In [1]: import numpy as np

In [2]: import numpy.linalg as la

In [3]: np.set_printoptions(precision=3, suppress=True, linewidth=100, floatmode="fixed")

In [4]: E = np.load("x.npy")

In [5]: E
Out[5]: 
array([[ 0.780, -1.758, -1.477, -1.181,  0.216, -1.295],
       [-0.197,  0.766,  1.634, -0.851, -0.441, -2.188],
       [ 0.429,  1.569,  1.923,  1.499,  0.632,  0.099],
       [ 1.123, -1.884, -0.959,  1.797, -0.190,  0.075],
       [-1.776, -1.595,  0.636,  0.669,  0.724, -1.387],
       [-2.771,  0.201,  0.761,  0.222,  0.699, -0.408],
       [-1.198,  1.526, -0.262,  1.723, -0.001,  1.482],
       [-0.622,  1.335,  1.676, -0.346, -1.774,  0.869],
       [ 2.492,  0.615, -0.741, -1.018,  0.903,  0.086],
       [ 1.560, -0.297, -1.348,  0.543,  1.641, -1.293],
       [-0.183, -2.147, -1.131,  1.675, -0.354,  0.384],
       [ 0.024,  1.902,  1.031, -0.560,  0.277,  1.982],
       [-1.445, -0.718, -0.690, -0.130, -0.518,  2.374],
       [ 0.143, -1.355, -2.053,  0.934,  1.229,  0.739],
       [ 0.043,  0.459, -0.658,  1.259,  1.255,  2.279],
       [ 0.360,  2.094,  0.447, -0.622, -1.022, -1.690]])

In [6]: C = E[[2, 6]].astype(float)

In [7]: for _ in range(7):
   ...:     labels = la.norm(E[:, None] - C, axis=-1).argmin(axis=1)
   ...:     C = np.array([E[labels == j].mean(axis=0) for j in range(2)])
   ...: 

In [8]: labels
Out[8]: array([0, 0, 0, 1, 0, 1, 1, 0, 0, 0, 1, 1, 1, 1, 1, 0])

In [9]: np.abs(C[1] - C[0]).argmax()
Out[9]: np.int64(5)

In [10]: arr = np.load("dump.npy")

In [11]: arr
Out[11]: 
array([[-3.068, -0.640, -1.497, -2.652, -1.774, -1.660],
       [-2.534, -3.268, -0.377, -0.365,  0.715, -2.667],
       [ 0.552,  0.547, -3.362, -0.078,  1.697, -3.195],
       [ 0.062, -0.529, -1.453,  3.361,  2.519,  2.227],
       [-0.744,  0.476,  1.879,  2.817, -2.078, -2.904],
       [ 0.045,  0.615, -0.863,  3.415, -1.913,  2.925],
       [ 1.099,  1.409, -4.333,  0.587,  0.978,  1.316],
       [ 1.363, -2.076,  2.147, -3.012,  1.400,  1.785],
       [ 1.590,  0.410, -3.449,  2.359, -0.204,  2.191],
       [ 1.918,  3.049, -2.255,  1.495,  2.161, -0.192],
       [ 1.749,  1.598, -2.282,  1.333, -0.121,  3.520],
       [ 2.591, -0.861,  1.549,  1.211, -3.359,  1.549],
       [-0.932, -1.109,  1.589,  1.902,  3.466,  2.178]])

In [12]: P = arr @ la.solve(arr.T @ arr, arr.T)

In [13]: np.allclose(P @ P, P)
Out[13]: True

In [14]: Ac = (arr - arr.mean(axis=0)) / arr.std(axis=0)

In [15]: np.argwhere(np.abs(Ac) > 2)
Out[15]: 
array([[0, 0],
       [1, 1],
       [7, 3]])

In [16]: c = la.lstsq(np.delete(Ac, 4, axis=1), Ac[:, 4])[0]

In [17]: round(float(1 - np.var(Ac[:, 4] - np.delete(Ac, 4, axis=1) @ c)), 3)
Out[17]: 0.066

In [18]: np.abs(c).argmax()
Out[18]: np.int64(2)

In [19]: x0 = np.array([1, 1, -1, 0, 0, -3])

In [20]: h = np.maximum(arr @ x0, 0)

In [21]: np.flatnonzero(h > 1e-9)
Out[21]: array([0, 1, 2, 4, 6, 9])

In [22]: labels = arr[:, 3] > np.median(arr[:, 3])

In [23]: u = arr[labels].mean(axis=0) - arr[~labels].mean(axis=0)

In [24]: np.argsort(-np.abs(u).round(6), kind="stable")
Out[24]: array([3, 5, 1, 4, 2, 0])

In [25]: J = np.maximum(np.array([[1, 2, 0, -1],
    ...:     [1, -3, -1, 2],
    ...:     [0, -2, 1, -2],
    ...:     [2, -2, -2, -2],
    ...:     [3, -1, 3, 0],
    ...:     [3, 1, -1, -3],
    ...:     [1, 0, 1, -3],
    ...:     [1, 2, -2, 0],
    ...:     [3, 1, 0, -3],
    ...:     [0, 3, 1, 1],
    ...:     [-3, -2, 1, -2],
    ...:     [-3, 0, -3, 0],
    ...:     [-2, 2, -2, -1],
    ...:     [0, -2, -2, 3],
    ...:     [-2, 1, -2, -2],
    ...:     [1, 1, 1, 0],
    ...:     [-3, -1, -1, 2]]) @ np.array([[0, 0, 0, 2, 2, 0],
    ...:     [0, 2, 1, 1, 0, 0],
    ...:     [0, 2, 2, 1, 1, 2],
    ...:     [0, 2, 1, 2, 1, 0]]) + np.array([3, -3, 2, 0, 3, -2]), 0)

In [26]: J
Out[26]: 
array([[ 3,  0,  3,  2,  4,  0],
       [ 3,  0,  0,  2,  6,  0],
       [ 3,  0,  0,  0,  2,  0],
       [ 3,  0,  0,  0,  3,  0],
       [ 3,  1,  7,  8, 12,  4],
       [ 3,  0,  0,  0,  5,  0],
       [ 3,  0,  1,  0,  3,  0],
       [ 3,  0,  0,  2,  3,  0],
       [ 3,  0,  0,  1,  6,  0],
       [ 3,  7,  8,  6,  5,  0],
       [ 3,  0,  0,  0,  0,  0],
       [ 3,  0,  0,  0,  0,  0],
       [ 3,  0,  0,  0,  0,  0],
       [ 3,  0,  0,  2,  4,  0],
       [ 3,  0,  0,  0,  0,  0],
       [ 3,  1,  5,  4,  6,  0],
       [ 3,  0,  1,  0,  0,  0]])

In [27]: x0 = np.array([2, 2, 3, 3, 3, 2])

In [28]: (J * x0).sum(axis=1)
Out[28]: array([33, 30, 12, 15, 97, 21, 18, 21, 27, 77,  6,  6,  6, 24,  6, 53,  9])

In [29]: (J @ x0).argmax()
Out[29]: np.int64(4)

In [30]: J @ np.eye(6)[3]
Out[30]: 
array([2.000, 2.000, 0.000, 0.000, 8.000, 0.000, 0.000, 2.000, 1.000, 6.000, 0.000, 0.000, 0.000,
       2.000, 0.000, 4.000, 0.000])

In [31]: J * x0
Out[31]: 
array([[ 6,  0,  9,  6, 12,  0],
       [ 6,  0,  0,  6, 18,  0],
       [ 6,  0,  0,  0,  6,  0],
       [ 6,  0,  0,  0,  9,  0],
       [ 6,  2, 21, 24, 36,  8],
       [ 6,  0,  0,  0, 15,  0],
       [ 6,  0,  3,  0,  9,  0],
       [ 6,  0,  0,  6,  9,  0],
       [ 6,  0,  0,  3, 18,  0],
       [ 6, 14, 24, 18, 15,  0],
       [ 6,  0,  0,  0,  0,  0],
       [ 6,  0,  0,  0,  0,  0],
       [ 6,  0,  0,  0,  0,  0],
       [ 6,  0,  0,  6, 12,  0],
       [ 6,  0,  0,  0,  0,  0],
       [ 6,  2, 15, 12, 18,  0],
       [ 6,  0,  3,  0,  0,  0]])

In [32]: np.einsum("ij,j->i", J, x0)
Out[32]: array([33, 30, 12, 15, 97, 21, 18, 21, 27, 77,  6,  6,  6, 24,  6, 53,  9])
